$ ipython --no-banner

In [1]: import numpy as np

In [2]: import numpy.linalg as la

In [3]: np.set_printoptions(precision=1, suppress=True, linewidth=120)

In [4]: mat = np.diag(np.array([3, 2, 1, 6])) + 5 * np.eye(4, k=1) + 5 * np.eye(4, k=-1)

In [5]: mat
Out[5]: 
array([[3., 5., 0., 0.],
       [5., 2., 5., 0.],
       [0., 5., 1., 5.],
       [0., 0., 5., 6.]])

In [6]: w, vecs = la.eigh(mat)

In [7]: w
Out[7]: array([-5.9,  0.2,  7. , 10.8])

In [8]: np.abs(vecs[:, -1])
Out[8]: array([0.3, 0.5, 0.6, 0.6])

In [9]: la.eigvalsh(mat + -1 * np.eye(4))
Out[9]: array([-6.9, -0.8,  6. ,  9.8])

In [10]: (w > 1e-8).sum(), (w < -1e-8).sum()
Out[10]: (np.int64(3), np.int64(1))

In [11]: round(float(la.norm(mat, "nuc")), 1)
Out[11]: 23.9

In [12]: np.round(la.norm(mat[3] - mat[2]), 1)
Out[12]: np.float64(6.5)

In [13]: round(float(la.norm(mat, 1)), 1), round(la.norm(mat, np.inf), 1)
Out[13]: (12.0, np.float64(12.0))

In [14]: x0 = np.array([5, 2, -3, 6])

In [15]: rhs = mat @ x0

In [16]: rhs
Out[16]: array([25., 14., 37., 21.])

In [17]: la.solve(mat.T, mat[3])
Out[17]: array([0., 0., 0., 1.])

In [18]: F = np.loadtxt("m.csv", delimiter=",")

In [19]: F.round(1) + 0
Out[19]: 
array([[ 0. ,  0. , -0.2],
       [ 0. ,  0. , -0.2],
       [-0.2, -0.2,  0.9]])

In [20]: round(float(la.norm(F)), 1)
Out[20]: 1.0

In [21]: np.zeros(3, 3)
Traceback (most recent call last):
  Cell In[21], line 1
    np.zeros(3, 3)
TypeError: Cannot interpret '3' as a data type


In [22]: round(float(np.abs(F).max()), 1)
Out[22]: 0.9

In [23]: F.shape
Out[23]: (3, 3)

In [24]: la.matrix_rank(F)
Out[24]: np.int64(1)

In [25]: np.unravel_index(np.abs(F).argmax(), F.shape)
Out[25]: (np.int64(2), np.int64(2))

In [26]: F.sum(axis=0)
Out[26]: array([-0.1, -0.1,  0.6])
